In [1]: import numpy as np

In [2]: import numpy.linalg as la

In [3]: np.set_printoptions(suppress=True, linewidth=200)

In [4]: rnd = lambda a: np.round(a, 3) + 0

In [5]: F = np.loadtxt("m.csv", delimiter=",")

In [6]: F
Out[6]: 
array([[-0.235,  0.06 , -0.03 , -0.05 , -0.254,  0.03 , -0.178],
       [-0.934,  0.254,  0.397, -0.462, -0.93 ,  0.592, -0.08 ],
       [ 0.859,  0.789, -0.716,  0.414,  0.721,  0.876, -0.993],
       [ 0.149, -0.774, -0.987,  0.629, -0.226, -1.   , -0.964],
       [ 0.919,  0.336,  0.814,  0.04 ,  0.946,  0.988,  0.876],
       [-0.06 ,  0.245,  0.701, -0.245,  0.09 ,  0.923,  0.696],
       [-0.992,  0.94 ,  0.94 , -0.827, -0.992,  1.   , -0.617],
       [ 0.38 , -0.827, -0.701,  0.371,  0.397, -0.998,  0.604],
       [ 0.998, -0.178,  0.716,  0.493,  0.999,  0.915,  0.974],
       [ 0.999,  0.867, -0.149,  0.658,  0.998,  0.998, -0.94 ],
       [-0.999,  0.991,  0.371, -0.818, -1.   ,  1.   , -1.   ],
       [ 0.953, -0.658, -0.95 ,  0.731,  0.923, -0.998, -0.8  ],
       [ 0.446, -0.731, -0.558,  0.319,  0.47 , -0.989,  0.578],
       [ 0.988, -0.77 ,  0.264,  0.515,  0.993, -0.824,  0.986],
       [-0.501,  0.922,  0.716, -0.43 , -0.565,  1.   , -0.876],
       [-0.501,  0.3  ,  0.493, -0.273, -0.454,  0.834,  0.197],
       [ 0.998,  0.778, -0.859,  0.766,  0.995,  0.859, -0.995],
       [ 0.883,  0.485,  0.09 ,  0.245,  0.869,  0.91 , -0.462],
       [-0.789, -0.834, -0.06 , -0.139, -0.706, -0.993,  0.933],
       [-0.462, -0.485,  0.178, -0.119, -0.354, -0.753,  0.778],
       [-0.405, -0.818, -0.493,  0.119, -0.336, -0.996,  0.762],
       [ 0.05 , -0.711,  0.09 ,  0.05 ,  0.226, -0.937,  0.919],
       [-0.264, -0.572, -0.06 ,  0.   , -0.168, -0.901,  0.726],
       [-0.422, -0.991, -0.09 ,  0.11 ,  0.01 , -1.   ,  1.   ],
       [-1.   ,  0.757,  0.887, -0.9  , -1.   ,  0.992, -0.291],
       [-0.811, -0.782,  0.937, -0.544, -0.515, -0.245,  0.999],
       [ 1.   , -0.9  ,  0.67 ,  0.691,  1.   , -0.766,  1.   ],
       [ 0.06 ,  0.956, -0.264, -0.05 , -0.327,  0.998, -0.998],
       [-0.226, -0.686,  0.716, -0.217,  0.119, -0.565,  0.99 ],
       [-0.845, -0.515,  0.422, -0.336, -0.782, -0.711,  0.881],
       [-0.77 , -0.93 ,  0.149, -0.149, -0.604, -0.998,  0.992],
       [-1.   , -0.11 ,  0.77 , -0.856, -1.   ,  0.   ,  0.726],
       [-0.973,  0.94 ,  0.937, -0.774, -0.97 ,  1.   , -0.578],
       [-0.977,  0.149,  0.915, -0.716, -0.959,  0.945,  0.933],
       [-0.925,  0.623,  0.953, -0.706, -0.874,  0.998,  0.856],
       [ 0.558,  0.354, -0.178,  0.159,  0.485,  0.592, -0.641],
       [-0.93 ,  0.598, -0.77 , -0.159, -0.966, -0.254, -0.994]])

In [7]: z = F[:, 2] > np.median(F[:, 2])

In [8]: u = F[z].mean(axis=0) - F[~z].mean(axis=0)

In [9]: ((F - F.mean(axis=0)) @ u > 0).astype(int)
Out[9]: array([0, 1, 0, 0, 1, 1, 1, 0, 1, 0, 1, 0, 0, 0, 1, 1, 0, 0, 0, 0, 0, 0, 0, 0, 1, 1, 0, 1, 1, 1, 0, 1, 1, 1, 1, 0, 0])

In [10]: np.argsort(-np.abs(u).round(6), kind="stable")
Out[10]: array([2, 5, 3, 0, 4, 6, 1])

In [11]: rnd((((F - F.mean(axis=0)) @ u > 0) == z).mean())
Out[11]: np.float64(0.919)

In [12]: cen = F - F.mean(axis=0)

In [13]: U, sigma, vt = la.svd(cen, full_matrices=False)

In [14]: rnd(vt[0] * np.sign(vt[0, np.abs(vt[0]).argmax()]))
Out[14]: array([-0.33 ,  0.473,  0.232, -0.29 , -0.357,  0.559, -0.3  ])

In [15]: np.abs(vt[0]).argmax()
Out[15]: np.int64(5)

In [16]: rnd(cen.mean(axis=0))
Out[16]: array([0., 0., 0., 0., 0., 0., 0.])

In [17]: la.matrix_rank(cen)
Out[17]: np.int64(7)

In [18]: D = la.norm(F[:, None] - F[None], axis=-1)

In [19]: np.unravel_index(D.round(6).argmax(), D.shape)
Out[19]: (np.int64(10), np.int64(26))

In [20]: np.flatnonzero(D[13] < D.mean() / 2)
Out[20]: array([12, 13, 26])

In [21]: D.shape
Out[21]: (37, 37)

In [22]: la.matrix_rank(D ** 2)
Out[22]: np.int64(9)

In [23]: rnd(D[:5, :5])
Out[23]: 
array([[0.   , 1.289, 2.178, 1.975, 2.366],
       [1.289, 0.   , 3.024, 3.024, 2.908],
       [2.178, 3.024, 0.   , 2.736, 2.499],
       [1.975, 3.024, 2.736, 0.   , 3.759],
       [2.366, 2.908, 2.499, 3.759, 0.   ]])

In [24]: A2 = np.array([[2, 3], [8, 0], [0, 2], [9, 8], [4, 6], [1, 6], [7, 7]])

In [25]: la.matrix_rank(F @ A2)
Out[25]: np.int64(2)

In [26]: x = np.array([-2, -1, 2, -3, -1, -1, 2])

In [27]: la.norm(F @ x) <= la.norm(F, 2) * la.norm(x) + 1e-9
Out[27]: np.True_

In [28]: np.sign((F @ x).round(6))
Out[28]: array([ 1.,  1., -1., -1., -1.,  1.,  1., -1., -1., -1.,  1., -1., -1., -1.,  1.,  1., -1., -1.,  1.,  1.,  1.,  1.,  1.,  1.,  1.,  1., -1., -1.,  1.,  1.,  1.,  1.,  1.,  1.,  1., -1., -1.])

In [29]: X = np.loadtxt("test4.csv", delimiter=",")

In [30]: rnd(X)
Out[30]: 
array([[  8.848, -16.182,  -1.66 ,  20.428, -25.426,  -9.38 ,  26.951],
       [  6.95 , -13.234,  -1.091,  17.766, -21.181,  -8.302,  21.917],
       [  4.678,  -9.797,  -0.4  ,  14.418, -16.079,  -6.893,  15.868],
       [  4.068,  -8.893,  -0.213,  13.476, -14.701,  -6.485,  14.237],
       [  3.254,  -7.698,   0.037,  12.179, -12.848,  -5.913,  12.049],
       [  3.251,  -7.693,   0.038,  12.173, -12.841,  -5.91 ,  12.04 ],
       [  3.031,  -7.374,   0.106,  11.814, -12.338,  -5.75 ,  11.448],
       [  2.351,  -6.389,   0.315,  10.67 , -10.77 ,  -5.231,   9.604],
       [  1.792,  -5.585,   0.485,   9.685,  -9.462,  -4.777,   8.076],
       [  1.692,  -5.443,   0.515,   9.505,  -9.227,  -4.693,   7.802],
       [  1.408,  -5.036,   0.601,   8.978,  -8.55 ,  -4.446,   7.017],
       [  0.834,  -4.215,   0.771,   7.859,  -7.156,  -3.912,   5.415],
       [  0.658,  -3.962,   0.822,   7.496,  -6.718,  -3.737,   4.916],
       [  0.065,  -3.097,   0.984,   6.16 ,  -5.177,  -3.08 ,   3.194],
       [ -0.402,  -2.373,   1.09 ,   4.893,  -3.827,  -2.44 ,   1.751],
       [ -0.814,  -1.559,   1.111,   3.193,  -2.229,  -1.56 ,   0.228],
       [ -0.863,  -1.051,   0.964,   1.936,  -1.237,  -0.902,  -0.442],
       [ -0.704,  -0.726,   0.733,   1.141,  -0.702,  -0.497,  -0.552],
       [ -0.53 ,  -0.522,   0.539,   0.722,  -0.444,  -0.296,  -0.468],
       [ -0.504,  -0.495,   0.511,   0.672,  -0.415,  -0.273,  -0.45 ],
       [  0.18 ,   0.185,  -0.181,  -0.167,   0.117,   0.051,   0.183],
       [  0.366,   0.385,  -0.368,  -0.317,   0.232,   0.088,   0.377],
       [  0.59 ,   0.644,  -0.596,  -0.475,   0.372,   0.115,   0.61 ],
       [  1.541,   2.015,  -1.615,  -0.982,   1.064,   0.067,   1.569],
       [  1.618,   2.15 ,  -1.703,  -1.016,   1.132,   0.053,   1.642],
       [  1.94 ,   2.752,  -2.077,  -1.152,   1.441,  -0.016,   1.932],
       [  4.236,  10.122,  -5.426,  -2.124,   5.692,  -1.187,   2.978],
       [  4.348,  10.7  ,  -5.639,  -2.187,   6.053,  -1.283,   2.95 ],
       [  5.387,  18.434,  -8.156,  -3.038,  11.114,  -2.539,   1.822],
       [  5.684,  22.264,  -9.246,  -3.479,  13.74 ,  -3.137,   0.893],
       [  5.964,  28.41 , -10.855,  -4.221,  18.068,  -4.065,  -0.937],
       [  6.049,  32.723, -11.905,  -4.766,  21.174,  -4.695,  -2.414],
       [  6.044,  39.221, -13.393,  -5.622,  25.936,  -5.616,  -4.875]])

In [31]: z = X[:, 1] > np.median(X[:, 1])

In [32]: u = X[z].mean(axis=0) - X[~z].mean(axis=0)

In [33]: z.astype(int)
Out[33]: array([0, 0, 0, 0, 0, 0, 0, 0, 0, 0, 0, 0, 0, 0, 0, 0, 0, 1, 1, 1, 1, 1, 1, 1, 1, 1, 1, 1, 1, 1, 1, 1, 1])

In [34]: rnd(u)
Out[34]: array([  0.238,  16.962,  -4.599, -11.843,  17.111,   3.455,  -9.205])
